$ python3 -q
>>> import numpy as np
>>> from numpy import linalg as LA
>>> np.set_printoptions(precision=2, suppress=True, linewidth=200, sign=" ")
>>> def rnd(a):
...     return np.round(a, 2) + 0
... 
>>> W0 = np.load("sample1.npy")
>>> W0
array([[-3.38, -3.4 ,  0.  ,  0.03],
       [ 1.81,  1.83, -0.01,  0.02],
       [ 2.18,  2.22,  0.01,  0.  ],
       [ 0.01, -0.01,  0.02,  0.  ],
       [ 2.91,  2.94,  0.05,  0.  ],
       [ 0.65,  0.64,  0.  , -0.02],
       [ 0.88,  0.85,  0.02, -0.02],
       [-0.74, -0.74,  0.02, -0.01],
       [ 0.67,  0.67,  0.01,  0.01],
       [-0.88, -0.92, -0.02,  0.  ],
       [-2.23, -2.2 , -0.01,  0.02],
       [ 3.24,  3.25, -0.03,  0.01],
       [-2.04, -2.02,  0.02,  0.01],
       [ 1.41,  1.4 ,  0.  ,  0.02],
       [ 0.07,  0.06,  0.01, -0.04],
       [ 2.16,  2.15,  0.05,  0.03],
       [ 1.65,  1.65,  0.  , -0.05],
       [ 3.2 ,  3.22,  0.01, -0.01],
       [ 2.28,  2.25,  0.01,  0.02],
       [ 2.42,  2.39, -0.03,  0.01],
       [-3.72, -3.76,  0.02,  0.02],
       [ 0.88,  0.89,  0.  ,  0.03],
       [ 0.78,  0.78,  0.02, -0.01],
       [ 1.57,  1.6 ,  0.01,  0.01],
       [-0.63, -0.64,  0.  ,  0.02],
       [-0.97, -0.96, -0.02, -0.01],
       [ 1.71,  1.69,  0.  ,  0.  ],
       [ 2.27,  2.32, -0.03, -0.05],
       [-0.35, -0.38,  0.01,  0.01],
       [ 2.61,  2.62,  0.  , -0.01],
       [-2.94, -2.98, -0.02,  0.01],
       [ 1.97,  1.98, -0.01,  0.02]])
>>> Uu, s, vt = LA.svd(W0)
>>> rnd(s)
array([ 16.02,   0.12,   0.11,   0.09])
>>> other = Uu[:, :1] @ np.diag(s[:1]) @ vt[:1]
>>> LA.matrix_rank(W0, rtol=0.05)
np.int64(1)
>>> rnd(LA.norm(W0 - other, 2)), rnd(s[1])
(np.float64(0.12), np.float64(0.12))
>>> LA.matrix_rank(other)
np.int64(1)
>>> rnd(LA.norm(W0 - other) / LA.norm(W0))
np.float64(0.01)
>>> r0 = np.array([0, 2])
>>> rnd(np.cross(W0[9, :3], W0[5, :3]))
array([ 0.01, -0.01,  0.03])
>>> print(rnd(np.correlate(W0[9], W0[5], "full")))
[ 0.02  0.02 -0.56 -1.16 -0.61 -0.01  0.  ]
>>> np.polyval(r0, W0[9])
array([ 2.,  2.,  2.,  2.])
>>> Xc = W0 - W0.mean(axis=0)
>>> Uu, s, vt = LA.svd(Xc, full_matrices=False)
>>> rnd(s)
array([ 15.27,   0.12,   0.11,   0.09])
>>> print(rnd(vt[0] * np.sign(vt[0, np.abs(vt[0]).argmax()])))
[ 0.71  0.71  0.    0.  ]
>>> rnd(Xc.mean(axis=0))
array([ 0.,  0.,  0.,  0.])
>>> print(rnd((s ** 2).sum() ** 2 / (s ** 4).sum()))
1.0
>>> rnd(s ** 2 / (s ** 2).sum())
array([ 1.,  0.,  0.,  0.])
>>> np.searchsorted(np.cumsum(s ** 2) / (s ** 2).sum(), 0.9) + 1
np.int64(1)
>>> mat = np.array([[0, 0, 0, 0, 0, 0],
...     [0, 0, 1, 1, 1, 1],
...     [0, 1, 0, 1, 0, 1],
...     [0, 1, 1, 0, 1, 1],
...     [0, 1, 0, 1, 0, 0],
...     [0, 1, 1, 1, 0, 0]])
>>> LA.lstsq(mat[:-1].T, mat[-1])[2]
np.int32(4)
>>> np.allclose(mat[:-1].T @ LA.lstsq(mat[:-1].T, mat[-1])[0], mat[-1])
False
>>> rnd(np.trace(LA.pinv(mat) @ mat))
np.float64(5.0)
>>> print(np.all(LA.eigvalsh(mat) > 0))
False
>>> rnd(LA.eigvalsh(mat).min())
np.float64(-1.68)
>>> mat.ravel(order="F")
array([ 0,  0,  0,  0,  0,  0,  0,  0,  1,  1,  1,  1,  0,  1,  0,  1,  0,  1,  0,  1,  1,  0,  1,  1,  0,  1,  0,  1,  0,  0,  0,  1,  1,  1,  0,  0])
>>> mat.reshape(-1, 2)
array([[ 0,  0],
       [ 0,  0],
       [ 0,  0],
       [ 0,  0],
       [ 1,  1],
       [ 1,  1],
       [ 0,  1],
       [ 0,  1],
       [ 0,  1],
       [ 0,  1],
       [ 1,  0],
       [ 1,  1],
       [ 0,  1],
       [ 0,  1],
       [ 0,  0],
       [ 0,  1],
       [ 1,  1],
       [ 0,  0]])
>>> t3 = mat.reshape(6, 2, -1)
>>> np.einsum("ihd,ihd->ih", t3, t3)
array([[ 0,  0],
       [ 1,  3],
       [ 1,  2],
       [ 2,  2],
       [ 1,  1],
       [ 2,  1]])
>>> t3.sum(axis=1)
array([[ 0,  0,  0],
       [ 1,  1,  2],
       [ 1,  1,  1],
       [ 0,  2,  2],
       [ 1,  1,  0],
       [ 1,  1,  1]])
>>> t3.transpose(1, 0, 2)
array([[[ 0,  0,  0],
        [ 0,  0,  1],
        [ 0,  1,  0],
        [ 0,  1,  1],
        [ 0,  1,  0],
        [ 0,  1,  1]],

       [[ 0,  0,  0],
        [ 1,  1,  1],
        [ 1,  0,  1],
        [ 0,  1,  1],
        [ 1,  0,  0],
        [ 1,  0,  0]]])
>>> np.einsum("ihd,jhd->hij", t3, t3).shape
(2, 6, 6)
>>> np.argwhere(np.triu(mat))
array([[ 1,  2],
       [ 1,  3],
       [ 1,  4],
       [ 1,  5],
       [ 2,  3],
       [ 2,  5],
       [ 3,  4],
       [ 3,  5]])
>>> print(mat @ mat)
[[ 0  0  0  0  0  0]
 [ 0  4  2  3  1  2]
 [ 0  2  3  2  2  2]
 [ 0  3  2  4  1  2]
 [ 0  1  2  1  2  2]
 [ 0  2  2  2  2  3]]
>>> np.trace(mat @ mat @ mat) // 6
np.int64(5)
>>> Lm = np.diag(mat.sum(axis=1)) - mat
>>> rnd(LA.eigvalsh(Lm))
array([ 0.,  0.,  2.,  4.,  5.,  5.])
>>> print((LA.eigvalsh(Lm) < 1e-8).sum())
2
>>> Lm
array([[ 0,  0,  0,  0,  0,  0],
       [ 0,  4, -1, -1, -1, -1],
       [ 0, -1,  3, -1,  0, -1],
       [ 0, -1, -1,  4, -1, -1],
       [ 0, -1,  0, -1,  2,  0],
       [ 0, -1, -1, -1,  0,  3]])
>>> ev, V = LA.eigh(Lm)
>>> x = np.array([9, 6, -3, 8, 0, 4])
>>> np.abs(Lm).sum(axis=1).max(), rnd(np.abs(ev).max())
(np.int64(8), np.float64(5.0))
>>> print(rnd(V * np.abs(ev) @ V.T))
[[ 0.  0.  0.  0.  0.  0.]
 [ 0.  4. -1. -1. -1. -1.]
 [ 0. -1.  3. -1.  0. -1.]
 [ 0. -1. -1.  4. -1. -1.]
 [ 0. -1.  0. -1.  2.  0.]
 [ 0. -1. -1. -1.  0.  3.]]
>>> print(rnd(LA.eigvalsh(Lm[1:, 1:])))
[ 0.  2.  4.  5.  5.]
>>> rnd(V * np.maximum(ev, 0) @ V.T)
array([[ 0.,  0.,  0.,  0.,  0.,  0.],
       [ 0.,  4., -1., -1., -1., -1.],
       [ 0., -1.,  3., -1.,  0., -1.],
       [ 0., -1., -1.,  4., -1., -1.],
       [ 0., -1.,  0., -1.,  2.,  0.],
       [ 0., -1., -1., -1.,  0.,  3.]])
>>> x @ Lm @ x
np.int64(375)
>>> m1 = np.load("x.npy")
>>> m1
array([[-0.7,  0.5,  0.3],
       [ 0.7,  1.3, -0.5]])
>>> Uu, s, vt = LA.svd(m1, full_matrices=False)
>>> rnd(np.abs(vt[0]))
array([ 0.45,  0.84,  0.32])
>>> np.allclose(Uu * s @ vt, m1)
True
>>> Uu.shape, s.shape, vt.shape
((2, 2), (2,), (2, 3))
>>> rnd(Uu.T @ m1 @ vt.T)
array([[ 1.56,  0.  ],
       [ 0.  ,  0.91]])
>>> np.abs(Uu[:, 0]).round(6).argmax()
np.int64(1)
>>> rnd(np.cumsum(s ** 2) / np.sum(s ** 2))
array([ 0.75,  1.  ])
>>> other = np.array([[1, 2, 3], [3, 4, 2]])
>>> cent = np.kron(other, m1)
>>> cent.shape
(4, 9)
>>> rnd(LA.norm(cent, 2)), rnd(LA.norm(other, 2) * LA.norm(m1, 2))
(np.float64(9.87), np.float64(9.87))
>>> rnd(cent)
array([[-0.7,  0.5,  0.3, -1.4,  1. ,  0.6, -2.1,  1.5,  0.9],
       [ 0.7,  1.3, -0.5,  1.4,  2.6, -1. ,  2.1,  3.9, -1.5],
       [-2.1,  1.5,  0.9, -2.8,  2. ,  1.2, -1.4,  1. ,  0.6],
       [ 2.1,  3.9, -1.5,  2.8,  5.2, -2. ,  1.4,  2.6, -1. ]])
>>> np.unravel_index(np.abs(cent).argmax(), cent.shape)
(np.int64(3), np.int64(4))
>>> rnd(LA.norm(cent))
np.float64(11.84)
>>> rnd(cent - cent[0])
array([[ 0. ,  0. ,  0. ,  0. ,  0. ,  0. ,  0. ,  0. ,  0. ],
       [ 1.4,  0.8, -0.8,  2.8,  1.6, -1.6,  4.2,  2.4, -2.4],
       [-1.4,  1. ,  0.6, -1.4,  1. ,  0.6,  0.7, -0.5, -0.3],
       [ 2.8,  3.4, -1.8,  4.2,  4.2, -2.6,  3.5,  1.1, -1.9]])
>>> cent[4]
Traceback (most recent call last):
  File "<python-input-69>", line 1, in <module>
    cent[4]
    ~~~~^^^
IndexError: index 4 is out of bounds for axis 0 with size 4
>>> rnd(cent.sum(axis=0))
array([ 0. ,  7.2, -0.8,  0. , 10.8, -1.2,  0. ,  9. , -1. ])
>>> cent.shape
(4, 9)
>>> G = m1.T @ m1
>>> np.allclose(G, G.T)
True
>>> rnd(G)
array([[ 0.98,  0.56, -0.56],
       [ 0.56,  1.94, -0.5 ],
       [-0.56, -0.5 ,  0.34]])
>>> rnd(LA.eigvalsh(G)[::-1])
array([ 2.43,  0.83,  0.  ])
>>> theta = np.radians(63)
>>> Rm = np.eye(3)
>>> Rm[1, 1] = Rm[2, 2] = np.cos(theta)
>>> Rm[1, 2], Rm[2, 1] = -np.sin(theta), np.sin(theta)
>>> rnd(Rm)
array([[ 1.  ,  0.  ,  0.  ],
       [ 0.  ,  0.45, -0.89],
       [ 0.  ,  0.89,  0.45]])
>>> other = m1 @ Rm.T
>>> rnd(other)
array([[-0.7 , -0.04,  0.58],
       [ 0.7 ,  1.04,  0.93]])
>>> rnd(LA.det(Rm)), rnd(np.trace(Rm))
(np.float64(1.0), np.float64(1.91))
>>> rnd(LA.svd(m1, compute_uv=False)), rnd(LA.svd(other, compute_uv=False))
(array([ 1.56,  0.91]), array([ 1.56,  0.91]))
>>> np.allclose(LA.norm(m1, axis=1), LA.norm(other, axis=1))
True
>>> F = np.load("arr.npy")
>>> rnd(F)
array([[ 0.36, -4.85, -8.74],
       [-6.44, -4.19,  6.4 ],
       [ 4.29, -0.11, -9.03],
       [ 1.88,  6.71,  7.17],
       [ 6.35,  3.9 , -6.67],
       [-6.25, -7.81,  0.03],
       [ 6.67,  7.21, -1.89],
       [-0.01,  5.19,  8.55],
       [ 4.91,  0.88, -8.67],
       [-3.32, -7.57, -5.62],
       [ 2.52, -2.52, -9.34],
       [-5.61, -2.19,  7.98],
       [-6.08, -3.21,  7.26],
       [-4.42, -0.08,  8.97],
       [ 4.87,  0.82, -8.7 ],
       [ 5.91,  2.82, -7.55],
       [ 2.6 ,  7.18,  6.45],
       [ 6.5 ,  7.53, -1.  ],
       [ 6.58,  4.64, -5.93],
       [-4.63, -8.05, -3.7 ],
       [ 5.91,  2.81, -7.56],
       [ 5.11,  8.12,  2.83],
       [ 2.18,  6.92,  6.89],
       [-3.7 ,  0.97,  9.24],
       [ 6.81,  5.87, -4.38],
       [-5.43, -8.12, -2.15],
       [-0.64,  4.58,  8.86],
       [ 6.72,  7.05, -2.26]])
>>> Xc = F - F.mean(axis=0)
>>> Uu, s, vt = LA.svd(Xc, full_matrices=False)
>>> print(rnd((s ** 2).sum() ** 2 / (s ** 4).sum()))
1.96
>>> (np.sign(Uu[:, 0]) == np.sign(Uu[0, 0])).astype(int)
array([ 1,  0,  1,  0,  1,  0,  1,  0,  1,  1,  1,  0,  0,  0,  1,  1,  0,  1,  1,  0,  1,  1,  0,  0,  1,  0,  0,  1])
>>> rnd(vt[0] * np.sign(vt[0, np.abs(vt[0]).argmax()]))
array([-0.53, -0.16,  0.83])
>>> np.searchsorted(np.cumsum(s ** 2) / (s ** 2).sum(), 0.9) + 1
np.int64(2)
>>> print(rnd(F @ LA.pinv(F) @ F))
[[ 0.36 -4.85 -8.74]
 [-6.44 -4.19  6.4 ]
 [ 4.29 -0.11 -9.03]
 [ 1.88  6.71  7.17]
 [ 6.35  3.9  -6.67]
 [-6.25 -7.81  0.03]
 [ 6.67  7.21 -1.89]
 [-0.01  5.19  8.55]
 [ 4.91  0.88 -8.67]
 [-3.32 -7.57 -5.62]
 [ 2.52 -2.52 -9.34]
 [-5.61 -2.19  7.98]
 [-6.08 -3.21  7.26]
 [-4.42 -0.08  8.97]
 [ 4.87  0.82 -8.7 ]
 [ 5.91  2.82 -7.55]
 [ 2.6   7.18  6.45]
 [ 6.5   7.53 -1.  ]
 [ 6.58  4.64 -5.93]
 [-4.63 -8.05 -3.7 ]
 [ 5.91  2.81 -7.56]
 [ 5.11  8.12  2.83]
 [ 2.18  6.92  6.89]
 [-3.7   0.97  9.24]
 [ 6.81  5.87 -4.38]
 [-5.43 -8.12 -2.15]
 [-0.64  4.58  8.86]
 [ 6.72  7.05 -2.26]]
>>> np.abs(np.diag(LA.qr(F)[1])) > 1e-9
array([ True,  True, False])
>>> LA.lstsq(F[:-1].T, F[-1])[2]
np.int32(2)
>>> np.unique(F.round(6), axis=0).shape
(28, 3)
>>> rnd(np.trace(LA.pinv(F) @ F))
np.float64(2.0)
>>> Uu, s, vt = LA.svd(F)
>>> V = vt[:(s > 1e-8).sum()]
>>> rng = np.random.default_rng(9525)
>>> x = F[4] + 5 * F[14] + rng.integers(2) * np.eye(3)[0]
>>> rnd(x)
array([ 31.69,   7.98, -50.16])
>>> print(rnd(np.diag(V.T @ V)))
[ 0.47  0.66  0.87]
>>> LA.matrix_rank(np.vstack([F, x]))
np.int64(3)
>>> x = np.array([2, 2, 0])
>>> a = np.maximum(F @ x, 0)
>>> rnd(np.tanh(F @ x))
array([-1., -1.,  1.,  1.,  1., -1.,  1.,  1.,  1., -1.,  0., -1., -1., -1.,  1.,  1.,  1.,  1.,  1., -1.,  1.,  1.,  1., -1.,  1., -1.,  1.,  1.])
>>> print(rnd(F * (a > 1e-9)[:, None]))
[[ 0.    0.    0.  ]
 [ 0.    0.    0.  ]
 [ 4.29 -0.11 -9.03]
 [ 1.88  6.71  7.17]
 [ 6.35  3.9  -6.67]
 [ 0.    0.    0.  ]
 [ 6.67  7.21 -1.89]
 [-0.01  5.19  8.55]
 [ 4.91  0.88 -8.67]
 [ 0.    0.    0.  ]
 [ 2.52 -2.52 -9.34]
 [ 0.    0.    0.  ]
 [ 0.    0.    0.  ]
 [ 0.    0.    0.  ]
 [ 4.87  0.82 -8.7 ]
 [ 5.91  2.82 -7.55]
 [ 2.6   7.18  6.45]
 [ 6.5   7.53 -1.  ]
 [ 6.58  4.64 -5.93]
 [ 0.    0.    0.  ]
 [ 5.91  2.81 -7.56]
 [ 5.11  8.12  2.83]
 [ 2.18  6.92  6.89]
 [ 0.    0.    0.  ]
 [ 6.81  5.87 -4.38]
 [ 0.    0.    0.  ]
 [-0.64  4.58  8.86]
 [ 6.72  7.05 -2.26]]
>>> np.flatnonzero(a > 1e-9)
array([  2,   3,   4,   6,   7,   8,  10,  14,  15,  16,  17,  18,  20,  21,  22,  24,  26,  27])
